$ ipython --no-banner

In [1]: import numpy as np

In [2]: import numpy.linalg as la

In [3]: np.set_printoptions(suppress=True, linewidth=100)

In [4]: tidy = lambda a: np.round(a, 2) + 0

In [5]: K = np.load("x.npy")

In [6]: print(tidy(K))
[[ 0.02 -0.09 -0.02 -0.02  0.02  0.09]
 [-0.09  0.46  0.09  0.09 -0.09 -0.46]
 [-0.02  0.09  0.02  0.02 -0.02 -0.09]
 [-0.02  0.09  0.02  0.02 -0.02 -0.09]
 [ 0.02 -0.09 -0.02 -0.02  0.02  0.09]
 [ 0.09 -0.46 -0.09 -0.09  0.09  0.46]]

In [7]: vals, evecs = la.eigh(K)

In [8]: x = np.array([5, 5, 4, 4, 4, 0])

In [9]: print(tidy(np.abs(K).sum(axis=1).max()), tidy(np.abs(vals).max()))
1.3 1.0

In [10]: print(tidy(x @ K @ x))
10.67

In [11]: print(tidy(evecs * np.maximum(vals, 0) @ evecs.T))
[[ 0.02 -0.09 -0.02 -0.02  0.02  0.09]
 [-0.09  0.46  0.09  0.09 -0.09 -0.46]
 [-0.02  0.09  0.02  0.02 -0.02 -0.09]
 [-0.02  0.09  0.02  0.02 -0.02 -0.09]
 [ 0.02 -0.09 -0.02 -0.02  0.02  0.09]
 [ 0.09 -0.46 -0.09 -0.09  0.09  0.46]]

In [12]: vals, evecs = la.eigvalsh(K)
Traceback (most recent call last):
  Cell In[12], line 1
    vals, evecs = la.eigvalsh(K)
ValueError: too many values to unpack (expected 2)


In [13]: vals, evecs = la.eigh(K)

In [14]: print(tidy(la.eigvalsh(K @ K)))
[0. 0. 0. 0. 0. 1.]

In [15]: print(tidy(vals.sum()), np.trace(K))
1.0 1.0

In [16]: print(tidy(la.svd(K, compute_uv=False)))
[1. 0. 0. 0. 0. 0.]

In [17]: print(np.abs(evecs[:, -1]).round(6).argmax())
1

In [18]: m1 = np.array([[0, 0, 0, 0, 0],
    ...:     [0, 0, 1, 1, 0],
    ...:     [0, 1, 0, 1, 0],
    ...:     [0, 1, 1, 0, 0],
    ...:     [0, 0, 0, 0, 0]])

In [19]: print(m1)
[[0 0 0 0 0]
 [0 0 1 1 0]
 [0 1 0 1 0]
 [0 1 1 0 0]
 [0 0 0 0 0]]

In [20]: vals, evecs = la.eigh(m1)

In [21]: x = np.array([2, -3, -4, -2, 5])

In [22]: print(x @ m1 @ x)
52

In [23]: print(np.abs(m1).sum(axis=1).max(), tidy(np.abs(vals).max()))
2 2.0

In [24]: print(tidy(x @ m1 @ x / (x @ x)), tidy(vals[0]), tidy(vals[-1]))
0.9 -1.0 2.0
